$ ipython --no-banner

In [1]: import numpy as np

In [2]: np.set_printoptions(suppress=True, linewidth=140)

In [3]: def tidy(a):
   ...:     return np.round(a, 3) + 0
   ...: 

In [4]: arr = np.load("out10.npy")

In [5]: arr
Out[5]: 
array([[ 1. , -3.5,  0.7, -0.6],
       [ 0.2,  2.5, -0.7,  0.6]])

In [6]: vec = np.array([2, -2, 1, 1])

In [7]: a = np.maximum(arr @ vec, 0)

In [8]: arr * (a > 1e-9)[:, None]
Out[8]: 
array([[ 1. , -3.5,  0.7, -0.6],
       [ 0. ,  0. , -0. ,  0. ]])

In [9]: tidy(np.maximum(arr @ vec, 0) - np.maximum(-arr @ vec, 0))
Out[9]: array([ 9.1, -4.7])

In [10]: np.flatnonzero(a > 1e-9)
Out[10]: array([0])

In [11]: tidy(arr.T @ a)
Out[11]: array([  9.1 , -31.85,   6.37,  -5.46])

In [12]: f = np.array([3, -9])

In [13]: tidy(np.cross(arr[1, :3], arr[0, :3]))
Out[13]: array([-0.7 , -0.84, -3.2 ])

In [14]: print(tidy(np.convolve(arr[1], f)))
[  0.6   5.7 -24.6   8.1  -5.4]

In [15]: Y = np.array([[1, -3], [1, -3]])

In [16]: C = np.kron(Y, arr)

In [17]: np.linalg.matrix_rank(C)
Out[17]: np.int64(2)

In [18]: tidy(C)
Out[18]: 
array([[ 1. , -3.5,  0.7, -0.6, -3. , 10.5, -2.1,  1.8],
       [ 0.2,  2.5, -0.7,  0.6, -0.6, -7.5,  2.1, -1.8],
       [ 1. , -3.5,  0.7, -0.6, -3. , 10.5, -2.1,  1.8],
       [ 0.2,  2.5, -0.7,  0.6, -0.6, -7.5,  2.1, -1.8]])

In [19]: C.shape
Out[19]: (4, 8)

In [20]: arr @ arr
ValueError: matmul: Input operand 1 has a mismatch in its core dimension 0, with gufunc signature (n?,k),(k,m?)->(n?,m?) (size 2 is different from 4)


In [21]: G = arr.T @ arr

In [22]: print(tidy(G))
[[ 1.04 -3.    0.56 -0.48]
 [-3.   18.5  -4.2   3.6 ]
 [ 0.56 -4.2   0.98 -0.84]
 [-0.48  3.6  -0.84  0.72]]

In [23]: np.allclose(G, G.T)
Out[23]: True

In [24]: print(tidy(np.linalg.eigvalsh(G)[::-1]))
[20.643  0.597  0.     0.   ]

In [25]: X = np.loadtxt("arr.csv", delimiter=",")

In [26]: X
Out[26]: 
array([[-3.,  0.],
       [ 0., -3.]])

In [27]: # symmetric, so the eigenvalues are real

In [28]: w, evecs = np.linalg.eigh(X)

In [29]: vec = np.array([-2, 1])

In [30]: tidy(np.linalg.eigvalsh(X[1:, 1:]))
Out[30]: array([-3.])

In [31]: np.abs(X).sum(axis=1).max(), np.abs(w).max()
Out[31]: (np.float64(3.0), np.float64(3.0))

In [32]: w, evecs = np.linalg.eigh(X)

In [33]: print((w > 1e-8).sum(), (w < -1e-8).sum())
0 2

In [34]: print(np.unique(w.round(6) + 0, return_counts=True)[1])
[2]

In [35]: tidy(np.linalg.eigvalsh(X @ X))
Out[35]: array([9., 9.])

In [36]: w.sum(), np.trace(X)
Out[36]: (np.float64(-6.0), np.float64(-6.0))

In [37]: Q, R = np.linalg.qr(X)

In [38]: print(Q @ R)
[[-3.  0.]
 [ 0. -3.]]

In [39]: abs(R[0, 0]), tidy(np.linalg.norm(X[:, 0]))
Out[39]: (np.float64(3.0), np.float64(3.0))

In [40]: np.allclose(R.T @ R, X.T @ X)
Out[40]: True

In [41]: (np.linalg.matrix_power((X != 0) + (X.T != 0) + np.eye(2), 2) > 0).astype(int)
Out[41]: 
array([[1, 0],
       [0, 1]])

In [42]: X @ X
Out[42]: 
array([[9., 0.],
       [0., 9.]])

In [43]: mat = np.load("case13.npy")

In [44]: mat
Out[44]: 
array([[-1.9,  0. , -0.9,  0.7],
       [ 0.3, -0.7,  0.1, -0.5],
       [ 0. ,  1.3, -0.6,  0.4],
       [-0.4,  0.4,  1.9,  1. ]])

In [45]: Uu, s, Vt = np.linalg.svd(mat)

In [46]: tidy(s)
Out[46]: array([2.352, 2.244, 1.523, 0.04 ])

In [47]: Y = Uu[:, :3] @ np.diag(s[:3]) @ Vt[:3]

In [48]: print(np.linalg.matrix_rank(Y))
3

In [49]: print(tidy(np.linalg.norm(mat - Y) / np.linalg.norm(mat)))
0.011

In [50]: W0 = np.loadtxt("m.csv", delimiter=",")

In [51]: W0
Out[51]: 
array([[ 5.,  0.,  0.,  0.],
       [ 0.,  4.,  0.,  0.],
       [ 0.,  0.,  0.,  0.],
       [ 0.,  0.,  0., -5.]])

In [52]: Uu, s, Vt = np.linalg.svd(W0)

In [53]: np.argmax(s[:-1] / (s[1:] + 1e-6)) + 1
Out[53]: np.int64(3)

In [54]: Y = Uu[:, :3] @ np.diag(s[:3]) @ Vt[:3]

In [55]: np.abs(W0 - Y).max()
Out[55]: np.float64(0.0)

In [56]: tidy(np.linalg.norm(W0 - Y, 2)), s[3]
Out[56]: (np.float64(0.0), np.float64(0.0))

In [57]: print(np.linalg.matrix_rank(W0, rtol=0.05))
3

In [58]: print(np.linalg.matrix_rank(Y))
3

In [59]: tidy(np.linalg.eigvalsh(W0).min())
Out[59]: np.float64(-5.0)

In [60]: A = np.array([[0.7, 0.2, 2.5],
    ...:     [0.8, 0.4, -2.1],
    ...:     [-0.4, -0.1, 0.7],
    ...:     [0.1, 1.2, 1.3],
    ...:     [-0.3, 0.0, -0.9],
    ...:     [-0.1, 1.1, -0.6],
    ...:     [2.4, 1.6, 0.2],
    ...:     [1.6, -0.6, -0.1],
    ...:     [-1.1, -0.8, -1.6],
    ...:     [0.4, -1.6, -0.8],
    ...:     [0.7, -0.9, -0.3],
    ...:     [-0.7, -0.1, -0.9],
    ...:     [0.4, 0.6, -1.5],
    ...:     [-0.2, 1.0, 0.3],
    ...:     [0.9, 0.5, -0.1],
    ...:     [-3.0, -0.9, 0.2]])

In [61]: rng = np.random.default_rng(129)

In [62]: A[:, 0] = 2 * A[:, 2] + 0.3 * rng.normal(size=16)

In [63]: tidy(A)
Out[63]: 
array([[ 5.012,  0.2  ,  2.5  ],
       [-4.715,  0.4  , -2.1  ],
       [ 1.3  , -0.1  ,  0.7  ],
       [ 2.526,  1.2  ,  1.3  ],
       [-1.62 ,  0.   , -0.9  ],
       [-1.315,  1.1  , -0.6  ],
       [ 0.327,  1.6  ,  0.2  ],
       [-0.425, -0.6  , -0.1  ],
       [-3.431, -0.8  , -1.6  ],
       [-1.422, -1.6  , -0.8  ],
       [-0.341, -0.9  , -0.3  ],
       [-1.241, -0.1  , -0.9  ],
       [-2.902,  0.6  , -1.5  ],
       [ 0.632,  1.   ,  0.3  ],
       [ 0.02 ,  0.5  , -0.1  ],
       [ 0.823, -0.9  ,  0.2  ]])

In [64]: G = np.cov(A, rowvar=False)

In [65]: tidy(A.std(axis=0))
Out[65]: array([2.266, 0.868, 1.109])

In [66]: tidy(np.corrcoef(A.T))
Out[66]: 
array([[1.   , 0.179, 0.994],
       [0.179, 1.   , 0.216],
       [0.994, 0.216, 1.   ]])

In [67]: tidy(np.median(A, axis=0))
Out[67]: array([-0.383,  0.1  , -0.2  ])

In [68]: np.argwhere(np.triu(np.abs(np.corrcoef(A.T)) > 0.8, 1))
Out[68]: array([[0, 2]])

In [69]: np.argsort(-A.std(axis=0).round(6), kind="stable")
Out[69]: array([0, 2, 1])

In [70]: print(G.shape)
(3, 3)

In [71]: tidy(np.linalg.eigvalsh(G)[::-1])
Out[71]: array([6.807, 0.774, 0.012])

In [72]: P = A @ np.linalg.solve(A.T @ A, A.T)

In [73]: tidy(np.trace(P))
Out[73]: np.float64(3.0)

In [74]: D = np.linalg.norm(A[:, None] - A[None], axis=-1)

In [75]: np.linalg.matrix_rank(D ** 2)
Out[75]: np.int64(5)

In [76]: tidy(D[:5, :5])
Out[76]: 
array([[ 0.   , 10.762,  4.136,  2.936,  7.456],
       [10.762,  0.   ,  6.654,  8.039,  3.343],
       [ 4.136,  6.654,  0.   ,  1.885,  3.331],
       [ 2.936,  8.039,  1.885,  0.   ,  4.845],
       [ 7.456,  3.343,  3.331,  4.845,  0.   ]])

In [77]: D.shape
Out[77]: (16, 16)

In [78]: np.unravel_index(D.round(6).argmax(), D.shape)
Out[78]: (np.int64(0), np.int64(1))
